$ ipython --no-banner

In [1]: import numpy as np

In [2]: import numpy.linalg as la

In [3]: np.set_printoptions(precision=2, suppress=True, linewidth=100, legacy="1.25")

In [4]: tidy = lambda a: np.round(a, 2) + 0

In [5]: E = np.loadtxt("layer13.csv", delimiter=",")

In [6]: E
Out[6]: 
array([[ 1.,  2.,  2.,  1.,  0.,  2.,  0.,  0.,  2.,  1.,  1.],
       [ 0.,  0.,  0.,  1.,  2.,  2.,  2.,  0.,  2.,  1.,  2.],
       [ 2.,  0.,  1.,  2.,  2.,  1.,  0.,  2.,  0.,  1.,  0.],
       [ 1.,  2.,  2.,  6., 10., 12., 10.,  0., 12.,  6., 11.]])

In [7]: tidy(la.norm(E[3], 1)), tidy(la.norm(E[3], np.inf))
Out[7]: (72.0, 12.0)

In [8]: tidy(la.norm(E, axis=0))
Out[8]: array([ 2.45,  2.83,  3.  ,  6.48, 10.39, 12.37, 10.2 ,  2.  , 12.33,  6.24, 11.22])

In [9]: tidy(la.norm(E, axis=1))
Out[9]: array([ 4.47,  4.69,  4.36, 26.27])

In [10]: tidy(la.norm(E) ** 2 / la.norm(E, 2) ** 2)
Out[10]: 1.04

In [11]: la.norm(E, axis=1).argmax()
Out[11]: 3

In [12]: left, sig, vt = la.svd(E)

In [13]: V = vt[:(sig > 1e-8).sum()]

In [14]: rng = np.random.default_rng(78287)

In [15]: vec = E[3] + 3 * E[2] + rng.integers(2) * np.eye(11)[0]

In [16]: vec
Out[16]: array([ 8.,  2.,  5., 12., 16., 15., 10.,  6., 12.,  9., 11.])

In [17]: la.matrix_rank(np.vstack([E, vec]))
Out[17]: 4

In [18]: np.allclose(V.T @ V @ vec, vec)
Out[18]: False

In [19]: tidy(np.diag(V.T @ V))
Out[19]: array([0.28, 0.32, 0.31, 0.21, 0.43, 0.24, 0.29, 0.28, 0.33, 0.08, 0.23])

In [20]: u = np.array([0, 3, 3])

In [21]: np.polyval(u, E[0])
Out[21]: array([6., 9., 9., 6., 3., 9., 3., 3., 9., 6., 6.])

In [22]: np.correlate(E[0], E[2], "full")
Out[22]: 
array([ 0.,  1.,  2.,  4.,  5.,  5.,  8.,  8., 14., 10.,  9., 14., 10.,  8.,  5., 11.,  6.,  3.,
        5.,  2.,  2.])

In [23]: C2 = E.T @ E

In [24]: tidy(la.eigvalsh(C2)[::-1])
Out[24]: array([725.26,  16.11,   9.63,   0.  ,   0.  ,   0.  ,   0.  ,   0.  ,   0.  ,   0.  ,   0.  ])

In [25]: C2
Out[25]: 
array([[  6.,   4.,   6.,  11.,  14.,  16.,  10.,   4.,  14.,   9.,  12.],
       [  4.,   8.,   8.,  14.,  20.,  28.,  20.,   0.,  28.,  14.,  24.],
       [  6.,   8.,   9.,  16.,  22.,  29.,  20.,   2.,  28.,  15.,  24.],
       [ 11.,  14.,  16.,  42.,  66.,  78.,  62.,   4.,  76.,  40.,  69.],
       [ 14.,  20.,  22.,  66., 108., 126., 104.,   4., 124.,  64., 114.],
       [ 16.,  28.,  29.,  78., 126., 153., 124.,   2., 152.,  77., 138.],
       [ 10.,  20.,  20.,  62., 104., 124., 104.,   0., 124.,  62., 114.],
       [  4.,   0.,   2.,   4.,   4.,   2.,   0.,   4.,   0.,   2.,   0.],
       [ 14.,  28.,  28.,  76., 124., 152., 124.,   0., 152.,  76., 138.],
       [  9.,  14.,  15.,  40.,  64.,  77.,  62.,   2.,  76.,  39.,  69.],
       [ 12.,  24.,  24.,  69., 114., 138., 114.,   0., 138.,  69., 126.]])

In [26]: np.trace(C2), (E ** 2).sum()
Out[26]: (751.0, 751.0)

In [27]: np.diag(C2)
Out[27]: array([  6.,   8.,   9.,  42., 108., 153., 104.,   4., 152.,  39., 126.])

In [28]: r = la.matrix_rank(E)

In [29]: r
Out[29]: 3

In [30]: ns = la.svd(E)[2][r:].T

In [31]: [int(la.matrix_rank(E[:, :j + 1])) for j in range(11)]
Out[31]: [1, 2, 2, 3, 3, 3, 3, 3, 3, 3, 3]

In [32]: [int(la.matrix_rank(E[:i])) for i in range(1, len(E) + 1)]
Out[32]: [1, 2, 3, 3]

In [33]: np.allclose(E @ ns, 0)
Out[33]: True

In [34]: [int(la.matrix_rank(np.delete(E, i, axis=0))) for i in range(4)]
Out[34]: [3, 3, 2, 3]

In [35]: A = np.load("m.npy")

In [36]: A
Out[36]: 
array([[-3.,  1.,  0.,  0.,  0.,  0.,  0.],
       [ 0., -3.,  1.,  0.,  0.,  0.,  0.],
       [ 0.,  0., -3.,  1.,  0.,  0.,  0.],
       [ 0.,  0.,  0., -3.,  1.,  0.,  0.],
       [ 0.,  0.,  0.,  0., -3.,  1.,  0.],
       [ 0.,  0.,  0.,  0.,  0., -3.,  1.],
       [ 0.,  0.,  0.,  0.,  0.,  0., -3.]])

In [37]: tidy(np.sort(la.eigvals(A)))
Out[37]: array([-3., -3., -3., -3., -3., -3., -3.])

In [38]: la.matrix_rank(A - A[0, 0] * np.eye(7))
Out[38]: 6

In [39]: np.prod(np.diag(A)), tidy(la.det(A))
Out[39]: (-2187.0, -2187.0)

In [40]: out = A[0, 0] * A[1:] - np.outer(A[1:, 0], A[0])

In [41]: out
Out[41]: 
array([[ 0.,  9., -3., -0., -0., -0., -0.],
       [ 0., -0.,  9., -3., -0., -0., -0.],
       [ 0., -0., -0.,  9., -3., -0., -0.],
       [ 0., -0., -0., -0.,  9., -3., -0.],
       [ 0., -0., -0., -0., -0.,  9., -3.],
       [ 0., -0., -0., -0., -0., -0.,  9.]])

In [42]: A[:, 0] / A[0, 0]
Out[42]: array([ 1., -0., -0., -0., -0., -0., -0.])

In [43]: np.flatnonzero(~out.round(6).any(axis=1))
Out[43]: array([], dtype=int64)
